% ipython --no-banner

In [1]: import numpy as np

In [2]: np.set_printoptions(precision=2, suppress=True, linewidth=100, legacy="1.25")

In [3]: def rd(a):
   ...:     return np.round(a, 2) + 0
   ...: 

In [4]: J = np.abs(np.array([[-1, -2, -2, 1], [0, 2, 1, -2], [2, -1, 1, -1], [2, -1, 1, -2]])) + np.eye(4)

In [5]: J = J / J.sum(axis=1, keepdims=True)

In [6]: rd(J)
Out[6]: 
array([[0.29, 0.29, 0.29, 0.14],
       [0.  , 0.5 , 0.17, 0.33],
       [0.33, 0.17, 0.33, 0.17],
       [0.29, 0.14, 0.14, 0.43]])

In [7]: rd((J - J.T) / 2)
Out[7]: 
array([[ 0.  ,  0.14, -0.02, -0.07],
       [-0.14,  0.  ,  0.  ,  0.1 ],
       [ 0.02,  0.  ,  0.  ,  0.01],
       [ 0.07, -0.1 , -0.01,  0.  ]])

In [8]: np.allclose(J @ J.T, J.T @ J)
Out[8]: False

In [9]: rd(np.sort(np.abs(np.linalg.eigvals(J))))
Out[9]: array([0.06, 0.27, 0.27, 1.  ])

In [10]: np.allclose(J, J.T)
Out[10]: False

In [11]: th = np.radians(45)

In [12]: R = np.eye(4)

In [13]: R[3, 3] = R[1, 1] = np.cos(th)

In [14]: R[3, 1], R[1, 3] = -np.sin(th), np.sin(th)

In [15]: rd(R)
Out[15]: 
array([[ 1.  ,  0.  ,  0.  ,  0.  ],
       [ 0.  ,  0.71,  0.  ,  0.71],
       [ 0.  ,  0.  ,  1.  ,  0.  ],
       [ 0.  , -0.71,  0.  ,  0.71]])

In [16]: B = J @ R.T

In [17]: np.allclose(np.linalg.norm(J, axis=1), np.linalg.norm(B, axis=1))
Out[17]: True

In [18]: rd(np.linalg.det(R)), rd(np.trace(R))
Out[18]: (1.0, 3.41)

In [19]: M = np.load("m.npy")

In [20]: M
Out[20]: 
array([[-4.43, -2.65,  5.43],
       [-6.12, -2.14,  2.62],
       [-2.19,  0.95, -0.96],
       [-3.15,  0.82, -2.46],
       [-3.91, -3.97,  3.62],
       [-1.4 , -2.01, -2.25],
       [-3.91,  1.04, -2.57],
       [-3.86,  0.75, -1.51],
       [-3.66, -0.3 , -0.96],
       [-3.39, -0.46, -2.44],
       [-4.93, -5.  ,  4.24],
       [-4.73, -1.54,  4.6 ],
       [-3.01,  0.55, -1.49],
       [-5.04, -4.64,  3.33],
       [-3.08, -3.34,  2.23],
       [-4.06, -3.6 ,  3.53],
       [-3.86, -3.19,  3.12],
       [-1.2 ,  1.64, -1.82],
       [-5.92, -0.74,  3.39],
       [-6.73, -2.69,  3.63],
       [-3.28, -1.19, -2.18]])

In [21]: basis = M[[1, 7]].astype(float)

In [22]: for _ in range(6):
    ...:     lab = np.linalg.norm(M[:, None] - basis, axis=-1).argmin(axis=1)
    ...:     basis = np.array([M[lab == j].mean(axis=0) for j in range(2)])
    ...: 

In [23]: lab
Out[23]: array([0, 0, 1, 1, 0, 1, 1, 1, 1, 1, 0, 0, 1, 0, 0, 0, 0, 1, 0, 0, 1])

In [24]: np.bincount(lab)
Out[24]: array([11, 10])

In [25]: np.abs(basis[1] - basis[0]).argmax()
Out[25]: 2

In [26]: W0 = np.loadtxt("layer18.csv", delimiter=",")

In [27]: W0
Out[27]: 
array([[ 1., -2.,  0.,  0.],
       [ 0., -1.,  0.,  0.],
       [ 0.,  0.,  1., -2.],
       [ 0.,  0.,  0., -1.]])

In [28]: np.einsum("ij,ji->", W0, W0)
Out[28]: 4.0

In [29]: rd(np.linalg.det(W0[::-1]))
Out[29]: 1.0

In [30]: rd(np.linalg.eigvals(W0))
Out[30]: array([ 1., -1.,  1., -1.])

In [31]: rd(np.linalg.eigvals(W0).sum().real)
Out[31]: 0.0

In [32]: np.kron(np.eye(2, dtype=int), W0)
Out[32]: 
array([[ 1., -2.,  0.,  0.,  0., -0.,  0.,  0.],
       [ 0., -1.,  0.,  0.,  0., -0.,  0.,  0.],
       [ 0.,  0.,  1., -2.,  0.,  0.,  0., -0.],
       [ 0.,  0.,  0., -1.,  0.,  0.,  0., -0.],
       [ 0., -0.,  0.,  0.,  1., -2.,  0.,  0.],
       [ 0., -0.,  0.,  0.,  0., -1.,  0.,  0.],
       [ 0.,  0.,  0., -0.,  0.,  0.,  1., -2.],
       [ 0.,  0.,  0., -0.,  0.,  0.,  0., -1.]])

In [33]: np.poly(W0)
Out[33]: array([ 1.,  0., -2.,  0.,  1.])

In [34]: rd(np.sort(np.linalg.eigvals(W0).real))
Out[34]: array([-1., -1.,  1.,  1.])

In [35]: (W0 != 0).astype(int)
Out[35]: 
array([[1, 1, 0, 0],
       [0, 1, 0, 0],
       [0, 0, 1, 1],
       [0, 0, 0, 1]])

In [36]: W0 @ W0
Out[36]: 
array([[1., 0., 0., 0.],
       [0., 1., 0., 0.],
       [0., 0., 1., 0.],
       [0., 0., 0., 1.]])
